$ python -q
>>> import numpy as np
>>> np.set_printoptions(precision=2, suppress=True, linewidth=200, sign=" ")
>>> rnd = lambda a: np.round(a, 2) + 0
>>> arr = np.loadtxt("mat.csv", delimiter=",")
>>> print(arr)
[[-0.96  1.    0.8  -0.86 -0.82 -0.95  0.98  0.71  0.14 -0.98 -0.14]
 [ 0.73 -1.   -0.05 -0.84  0.97  0.24 -0.99 -0.83 -0.22 -0.81  0.71]
 [-0.89  1.   -0.54 -0.97 -0.91 -0.99  0.72  0.77 -0.46 -0.9  -0.41]
 [ 0.89 -0.68  0.99 -0.06  0.79  0.96 -0.33 -1.    0.65 -0.97  0.97]
 [-0.62 -0.99 -0.89  0.8   0.92 -0.25 -0.59  0.99 -0.26  0.93 -0.89]
 [ 0.99  0.94  0.98  0.6  -0.98  0.99  0.49 -1.    0.68 -0.16  0.99]
 [-0.98  1.   -0.98  0.89 -0.99 -0.97  0.99  1.   -0.45  1.   -0.99]
 [-0.67  0.71 -0.93  0.75 -0.77 -0.64  0.62  0.98 -0.34  0.98 -0.92]
 [-0.71  0.98  0.86 -0.8  -0.06 -0.65  0.79 -0.26  0.22 -0.98  0.45]
 [ 0.85 -0.19 -0.52  0.08 -0.89  0.52 -0.49 -0.88 -0.16  0.83  0.35]
 [-0.93  0.82  0.56 -0.52  0.8  -0.81  0.71  0.91  0.1  -0.94 -0.39]
 [ 0.42  1.    1.   -0.99 -0.06  0.45  0.83 -1.    0.76 -1.    1.  ]
 [ 0.97  0.86 -0.07 -0.06 -0.99  0.81 -0.14 -1.   -0.02  0.81  0.81]
 [ 0.33 -1.    0.82 -0.55  0.99  0.56 -0.91 -0.73  0.24 -0.96  0.75]
 [-0.32 -0.33 -0.79 -0.93 -0.16 -0.9  -0.73  0.4  -0.53 -0.54 -0.18]
 [ 0.75 -0.48 -0.97 -0.79 -0.95 -0.64 -0.87 -0.52 -0.65  0.89 -0.14]
 [-0.09  0.58 -0.91 -0.25 -0.89 -0.7  -0.06  0.64 -0.45  0.86 -0.61]
 [-0.99 -0.35 -1.    0.29 -0.3  -1.   -0.02  1.   -0.89  1.   -1.  ]
 [-0.54  1.    0.83  0.92 -0.84  0.58  0.99  0.34  0.55  0.42 -0.26]
 [-0.29 -1.   -0.9  -0.88  0.96 -0.84 -0.98  0.82 -0.59 -0.35 -0.41]
 [ 0.98 -0.99 -0.94  0.93 -0.86  0.95 -0.91 -0.83 -0.25  1.   -0.11]
 [ 1.   -1.    0.3  -0.77 -0.52  0.97 -0.99 -1.   -0.07 -0.02  0.99]
 [-0.19  0.95  0.94 -0.99  0.03 -0.7   0.1  -0.96  0.13 -1.    0.91]
 [ 0.45  1.    1.   -1.   -0.77 -0.43  0.54 -1.    0.41 -1.    0.99]
 [ 0.95 -1.   -0.98 -0.08  0.85  0.54 -1.   -0.39 -0.64  0.98 -0.12]
 [ 0.69 -0.88  0.99  0.33  0.97  0.96 -0.22 -0.98  0.7  -0.97  0.93]
 [-0.77 -1.   -0.95  0.83  1.   -0.26 -0.96  1.   -0.36  0.92 -0.94]
 [-0.21 -0.18  0.83 -0.83  0.81 -0.23 -0.27 -0.68  0.17 -0.98  0.69]
 [ 0.48  1.    1.   -0.86 -0.99  0.5   0.99 -1.    0.69 -1.    0.98]]
>>> Ac = arr - arr.mean(axis=0)
>>> V = np.linalg.svd(Ac)[2][:4]
>>> other = Ac - Ac @ V.T @ V
>>> print(rnd(np.diag(V.T @ V)))
[ 0.31  0.41  0.36  0.57  0.58  0.36  0.32  0.32  0.15  0.42  0.2 ]
>>> print(rnd((Ac @ V.T).std(axis=0)))
[ 1.62  1.37  1.05  0.74]
>>> print(np.linalg.norm(other, axis=1).round(6).argmax())
24
>>> other = np.c_[arr[:, :4] @ np.array([[2, 2, 0, 0], [-2, -1, -1, -1], [2, 2, -2, -2], [-2, 2, -1, 0]]), np.array([3, 3, 1, -2, 4, 3, -1, 4, 0, -4, -3, 4, -2, 3, 3, 1, -1, -3, 0, -5, 1, -5, -4, -2, 0, 5, -3, 1, 1])]
>>> print(rnd(other))
[[-0.6  -3.04 -1.74 -2.6   3.  ]
 [ 5.04  0.68  1.94  1.1   3.  ]
 [-2.92 -5.8   1.05  0.08  1.  ]
 [ 5.24  4.32 -1.24 -1.3  -2.  ]
 [-2.64 -0.43  1.97  2.77  4.  ]
 [ 0.86  4.2  -3.5  -2.9   3.  ]
 [-7.7  -3.14  0.07  0.96 -1.  ]
 [-6.12 -2.41  0.4   1.15  4.  ]
 [-0.06 -2.28 -1.9  -2.7   0.  ]
 [ 0.88  1.01  1.15  1.23 -4.  ]
 [-1.34 -2.6  -1.42 -1.94 -3.  ]
 [ 2.82 -0.14 -2.01 -3.    4.  ]
 [ 0.2   0.82 -0.66 -0.72 -2.  ]
 [ 5.4   2.2  -0.09 -0.64  3.  ]
 [ 0.3  -3.75  2.84  1.91  3.  ]
 [ 2.1  -1.54  3.21  2.42  1.  ]
 [-2.66 -3.08  1.49  1.24 -1.  ]
 [-3.86 -3.05  2.06  2.35 -3.  ]
 [-3.26  1.42 -3.58 -2.66  0.  ]
 [ 1.38 -3.14  3.68  2.8  -5.  ]
 [ 0.2   2.93  1.94  2.87  1.  ]
 [ 6.14  2.06  1.17  0.4  -5.  ]
 [ 1.58 -1.43 -1.84 -2.83 -4.  ]
 [ 2.9  -0.1  -2.   -3.   -2.  ]
 [ 2.1   0.78  3.04  2.96  0.  ]
 [ 4.46  4.9  -1.43 -1.1   5.  ]
 [-3.1  -0.78  2.07  2.9  -3.  ]
 [ 3.26 -0.24 -0.65 -1.48  1.  ]
 [ 2.68  0.24 -2.14 -3.    1.  ]]
>>> print(np.linalg.matrix_rank(np.c_[arr, other]))
12
>>> print(rnd(np.linalg.norm(other - arr @ np.linalg.lstsq(arr, other)[0], axis=0)))
[  0.     0.     0.     0.    13.58]
>>> print(rnd(np.linalg.lstsq(arr, other[:, 0])[0]))
[ 2. -2.  2. -2.  0.  0.  0.  0.  0.  0.  0.]
>>> print(np.linalg.matrix_rank(other))
5
